$ python3 -q
>>> import numpy as np
>>> from numpy import linalg as LA
>>> np.set_printoptions(precision=2, suppress=True, linewidth=160, floatmode="fixed")
>>> def rnd(a):
...     return np.round(a, 2) + 0
... 
>>> A = np.array([[1.02, 2.0, 1.0, 0.0, 0.0, 1.0],
...     [0.0, 1.02, 2.0, 2.0, 0.0, 0.0],
...     [2.0, 1.0, 1.02, 2.0, 2.0, 0.0],
...     [0.0, 1.0, 0.0, 1.02, 1.0, 2.0],
...     [2.0, 1.0, 2.0, 0.0, 0.02, 2.0],
...     [1.0, 2.0, 1.0, 0.0, 0.0, 1.02]])
>>> print(rnd(np.sort(np.abs(LA.eigvals(A)))))
[0.02 0.65 1.43 2.13 2.13 5.81]
>>> print(rnd(np.trace(A)))
5.12
>>> print(rnd(LA.det(A)))
-0.49
>>> print(np.allclose(A @ A.T, A.T @ A))
False
>>> print(np.argsort(-LA.norm(A, axis=0).round(6), kind="stable")[:3])
[1 2 0]
>>> print([round(float(x), 2) for x in LA.svd(A, compute_uv=False)[:3]])
[6.16, 3.01, 2.13]
>>> print(LA.cond(A) > 100)
True
>>> print(LA.matrix_rank(A, rtol=0.1))
5
>>> print(np.unravel_index(np.abs(A).argmax(), A.shape))
(np.int64(0), np.int64(1))
>>> print(A.shape)
(6, 6)
>>> print(A.sum(axis=1))
[5.02 5.02 8.02 5.02 7.02 5.02]
>>> print(np.abs(A).max())
2.0
>>> print(rnd(LA.norm(A)))
7.56
>>> print(A.sum(axis=0))
[6.02 8.02 7.02 5.02 3.02 6.02]
>>> print(np.count_nonzero(A))
25
>>> print(LA.matrix_rank(A))
6
>>> rng = np.random.default_rng(70)
>>> other = A + rng.integers(-2, 3, (6, 5)) @ rng.integers(-2, 3, (5, 6))
>>> print(other)
[[ 3.02  2.00 -3.00  5.00  0.00 -1.00]
 [ 3.00  3.02  2.00  9.00 -3.00  1.00]
 [ 3.00  3.00  3.02  0.00  4.00  3.00]
 [ 2.00  6.00  4.00  1.02 -3.00 10.00]
 [ 7.00  8.00  4.00  1.00  0.02 11.00]
 [ 4.00  6.00 -5.00  2.00 -6.00  6.02]]
>>> print(rnd(LA.svd(other - A, compute_uv=False)))
[18.72 11.87  6.53  4.90  0.21  0.00]
>>> other = A / LA.norm(A, axis=1, keepdims=True)
>>> G = other @ other.T
>>> print(rnd(G[3]))
[0.57 0.38 0.51 1.00 0.52 0.57]
>>> print(rnd(G))
[[1.00 0.51 0.51 0.57 0.84 1.00]
 [0.51 1.00 0.63 0.38 0.46 0.51]
 [0.51 0.63 1.00 0.51 0.52 0.50]
 [0.57 0.38 0.51 1.00 0.52 0.57]
 [0.84 0.46 0.52 0.52 1.00 0.84]
 [1.00 0.51 0.50 0.57 0.84 1.00]]
>>> arr = np.loadtxt("w.csv", delimiter=",")
>>> print(arr)
[[ 1.38  0.70  1.50]
 [ 1.80  0.90 -1.20]
 [-0.39 -0.20  0.90]
 [-1.21 -0.60  1.00]
 [ 2.57  1.30  0.50]
 [-1.59 -0.80 -0.70]
 [ 1.22  0.60  1.00]
 [-2.39 -1.20 -0.70]
 [-0.82 -0.40 -0.40]
 [-0.42 -0.20 -1.10]
 [-0.59 -0.30  0.60]
 [-0.24 -0.10  1.50]
 [ 0.60  0.30  0.70]
 [ 0.01  0.00 -0.10]
 [-0.80 -0.40  0.70]
 [ 2.19  1.10 -0.20]
 [-1.98 -1.00 -0.40]
 [ 1.19  0.60  0.90]
 [-0.62 -0.30 -2.10]
 [ 0.43  0.20 -0.10]
 [-0.43 -0.20  0.70]
 [-4.42 -2.20  0.20]
 [-0.21 -0.10  0.50]]
>>> x0 = np.array([3, 1, 3])
>>> print(arr @ np.eye(3)[2])
[ 1.50 -1.20  0.90  1.00  0.50 -0.70  1.00 -0.70 -0.40 -1.10  0.60  1.50  0.70 -0.10  0.70 -0.20 -0.40  0.90 -2.10 -0.10  0.70  0.20  0.50]
>>> labels = arr[:, 1] > np.median(arr[:, 1])
>>> u = arr[labels].mean(axis=0) - arr[~labels].mean(axis=0)
>>> print(np.argsort(-np.abs(u).round(6), kind="stable"))
[0 1 2]
>>> print(((arr - arr.mean(axis=0)) @ u > 0).astype(int))
[1 1 0 0 1 0 1 0 0 0 0 1 1 1 0 1 0 1 0 1 0 0 1]
>>> print(rnd(u))
[2.30 1.15 0.56]
>>> print((((arr - arr.mean(axis=0)) @ u > 0) == labels).mean())
1.0
>>> G = np.cov(arr, rowvar=False)
>>> print(rnd(LA.eigvalsh(G)[::-1]))
[3.15 0.80 0.00]
>>> print(rnd(G))
[[2.49 1.25 0.26]
 [1.25 0.62 0.13]
 [0.26 0.13 0.83]]
>>> print(G.shape)
(3, 3)
>>> print(np.argsort(-arr.std(axis=0).round(6), kind="stable"))
[0 2 1]
>>> print(np.median(arr, axis=0))
[-0.39 -0.20  0.50]
>>> print(rnd(np.corrcoef(arr.T)))
[[1.00 1.00 0.18]
 [1.00 1.00 0.18]
 [0.18 0.18 1.00]]
>>> print(rnd(arr.std(axis=0)))
[1.54 0.77 0.89]
>>> print(LA.matrix_rank(arr))
3
>>> print(rnd(arr.mean(axis=0)))
[-0.21 -0.10  0.16]
>>> print(np.abs(arr).max())
4.42
>>> print(np.unravel_index(np.abs(arr).argmax(), arr.shape))
(np.int64(21), np.int64(0))
>>> print(rnd(arr.sum(axis=0)))
[-4.72 -2.30  3.70]
>>> X = np.load("layer8.npy")
>>> print(X)
[[ -3  -3  -3  -3  -3  -3  -3]
 [ -3  -6  -6  -6  -6  -6  -6]
 [ -3  -6  -9  -9  -9  -9  -9]
 [ -3  -6  -9 -12 -12 -12 -12]
 [ -3  -6  -9 -12 -15 -15 -15]
 [ -3  -6  -9 -12 -15 -18 -18]
 [ -3  -6  -9 -12 -15 -18 -21]]
>>> print(np.unravel_index(np.abs(X).argmax(), X.shape))
(np.int64(6), np.int64(6))
>>> print(X.sum(axis=0))
[-21 -39 -54 -66 -75 -81 -84]
>>> print(rnd(X.mean(axis=0)))
[ -3.00  -5.57  -7.71  -9.43 -10.71 -11.57 -12.00]
>>> print(np.count_nonzero(X))
49
>>> print(X - X[0])
[[  0   0   0   0   0   0   0]
 [  0  -3  -3  -3  -3  -3  -3]
 [  0  -3  -6  -6  -6  -6  -6]
 [  0  -3  -6  -9  -9  -9  -9]
 [  0  -3  -6  -9 -12 -12 -12]
 [  0  -3  -6  -9 -12 -15 -15]
 [  0  -3  -6  -9 -12 -15 -18]]
>>> X[7]
Traceback (most recent call last):
  File "<python-input-59>", line 1, in <module>
    X[7]
    ~^^^
IndexError: index 7 is out of bounds for axis 0 with size 7
>>> print(np.all(LA.eigvalsh(X) > 0))
False
>>> other = np.array([[-1, 3, 1, 1], [-2, 1, -2, 0], [-2, -2, -2, -1]])
>>> J = other.T @ other
>>> print(J)
[[ 9 -1  7  1]
 [-1 14  5  5]
 [ 7  5  9  3]
 [ 1  5  3  2]]
>>> print(np.abs(np.diag(LA.qr(J)[1])) > 1e-9)
[ True  True  True False]
>>> print(rnd(np.trace(LA.pinv(J) @ J)))
3.0
>>> print(LA.lstsq(J[:-1].T, J[-1])[2])
3
>>> print(np.allclose(J[:-1].T @ LA.lstsq(J[:-1].T, J[-1])[0], J[-1]))
True
>>> u, r1 = J[1], J[3]
>>> print(u @ u)
247
>>> p = (u @ r1) / (u @ u) * u
>>> print(rnd(p))
[-0.38  5.33  1.90  1.90]
>>> m1 = np.loadtxt("test19.csv", delimiter=",")
>>> print(rnd(m1))
[[-0.43  0.09 -0.46 -0.65 -0.31  0.26  0.08]
 [ 0.59 -0.46  0.14 -0.39 -0.04  0.21  0.47]
 [ 0.37  0.22  0.04  0.14 -0.38  0.65 -0.47]
 [ 0.21  0.33  0.30 -0.27 -0.59 -0.57 -0.05]
 [-0.48 -0.01  0.61  0.20 -0.30  0.32  0.41]
 [-0.16 -0.77 -0.12  0.19 -0.44 -0.17 -0.33]
 [ 0.16  0.16 -0.54  0.51 -0.35 -0.05  0.53]]
>>> # orthonormal columns
>>> print(rnd(LA.pinv(m1)))
[[-0.43  0.59  0.37  0.21 -0.48 -0.16  0.16]
 [ 0.09 -0.46  0.22  0.33 -0.01 -0.77  0.16]
 [-0.46  0.14  0.04  0.30  0.61 -0.12 -0.54]
 [-0.65 -0.39  0.14 -0.27  0.20  0.19  0.51]
 [-0.31 -0.04 -0.38 -0.59 -0.30 -0.44 -0.35]
 [ 0.26  0.21  0.65 -0.57  0.32 -0.17 -0.05]
 [ 0.08  0.47 -0.47 -0.05  0.41 -0.33  0.53]]
>>> print(rnd(LA.svd(m1, compute_uv=False)))
[1.00 1.00 1.00 1.00 1.00 1.00 1.00]
>>> print((J + J.T) / 2)
[[ 9.00 -1.00  7.00  1.00]
 [-1.00 14.00  5.00  5.00]
 [ 7.00  5.00  9.00  3.00]
 [ 1.00  5.00  3.00  2.00]]
>>> assert J == J.T
Traceback (most recent call last):
  File "<python-input-78>", line 1, in <module>
    assert J == J.T
           ^^^^^^^^
ValueError: The truth value of an array with more than one element is ambiguous. Use a.any() or a.all()
>>> print(rnd(LA.det(J)))
0.0
>>> x0 = np.array([2, -3, -3, 1, 0, 2, -3])
>>> print(rnd(np.einsum("ij,j->i", m1, x0)))
[-0.08  0.77  2.82 -2.74 -3.13  3.17  0.27]
>>> print(rnd(m1 @ np.ones(7)))
[-1.43  0.52  0.58 -0.63  0.74 -1.80  0.42]
>>> print(rnd(m1 @ np.eye(7)[5]))
[ 0.26  0.21  0.65 -0.57  0.32 -0.17 -0.05]
>>> print(rnd(m1 @ (2 * x0)))
[-0.15  1.55  5.63 -5.49 -6.27  6.34  0.54]
>>> print(np.sign((m1 @ x0).round(6)))
[-1.00  1.00  1.00 -1.00 -1.00  1.00  1.00]
>>> u = np.array([-2, -2, 0, 0, 0, 1, 2])
>>> other = m1 + np.outer(u, np.eye(7)[0])
>>> print(rnd(LA.det(other) / LA.det(m1)), rnd(1 + LA.solve(m1, u)[0]))
0.84 0.84
>>> print(LA.matrix_rank(other - m1))
1
>>> x0 = np.array([-1, 2, -1, -3, 3, 0, -1])
>>> rhs = m1 @ x0
>>> print(rnd(rhs))
[ 2.01 -1.08 -1.07 -0.79 -2.06 -2.83 -2.40]
>>> print(rnd(LA.solve(m1, m1[:, 5])))
[0.00 0.00 0.00 0.00 0.00 1.00 0.00]
>>> print(rnd(LA.solve(m1, 2 * rhs)))
[-2.00  4.00 -2.00 -6.00  6.00  0.00 -2.00]
>>> basis = 10 * np.array([[0.2, -1.0, -1.5, 0.3, 0.4, 0.4, 0.3, 0.0],
...     [0.3, 1.9, 1.4, -0.3, -1.5, 1.6, -1.2, 0.4]])
>>> labels = rng.integers(0, 2, 20)
>>> mat = basis[labels] + rng.normal(size=(20, 8))
>>> print(rnd(mat))
[[  2.97  20.34  13.70  -2.59 -16.37  15.34 -12.12   4.77]
 [  2.30 -10.26 -14.72   2.04   5.52   2.90   3.04   0.85]
 [  1.67  18.31  14.35  -0.77 -15.78  16.93 -13.03   5.21]
 [  2.05 -11.28 -15.58   2.81   3.08   2.72   4.32  -0.16]
 [  1.42  18.14  14.60  -3.86 -14.24  16.40 -12.65   3.13]
 [  0.85 -10.43 -14.78   1.92   5.82   3.92   4.28   0.91]
 [  4.42 -10.59 -14.61   2.93   3.61   5.14   4.12  -0.37]
 [  3.61  17.71  14.91  -3.74 -15.66  17.65 -12.46   4.28]
 [  3.11  -9.92 -15.14   2.27   3.89   4.83   2.78  -1.31]
 [  1.13  -8.75 -16.42   3.49   4.25   4.82   3.88   0.38]
 [  2.62  17.31  14.76  -3.71 -15.33  16.38 -12.10   3.24]
 [  5.19  20.09  12.62  -3.96 -16.59  15.73 -11.66   2.31]
 [  4.10 -10.13 -14.72   3.00   3.40   3.57   3.03   1.41]
 [  3.00  -9.04 -17.05   2.00   5.52   3.60   2.79   0.29]
 [  3.76  19.70  15.52  -3.93 -14.32  15.11 -11.66   3.63]
 [  1.03 -10.35 -15.08   2.66   3.51   5.06   1.43   0.83]
 [  2.79  19.45  12.87  -3.33 -13.59  18.42 -11.33   3.84]
 [  3.98  18.21  16.09  -2.58 -14.25  15.39 -12.15   3.87]
 [  3.78  17.80  15.65  -2.12 -16.63  14.99 -10.66   4.39]
 [  2.80 -10.10 -14.31   2.59   4.88   3.91   4.52  -0.89]]
>>> x0 = np.array([-2, -1, 0, 3, 1, 3, 3, 0])
>>> rhs = mat @ x0
>>> coef, lr = np.zeros(8), 1 / LA.norm(mat, 2) ** 2
>>> for i in range(200):
...     coef -= lr * mat.T @ (mat @ coef - rhs)
...     if i % 50 == 0: print(i, round(LA.norm(mat @ coef - rhs), 2))
... 
0 62.87
50 19.48
100 18.16
150 16.98
>>> print(rnd(LA.cond(mat)))
55.14
>>> print(rnd(coef))
[-0.42 -1.16 -1.23  0.71  0.51  1.13  0.47  0.30]
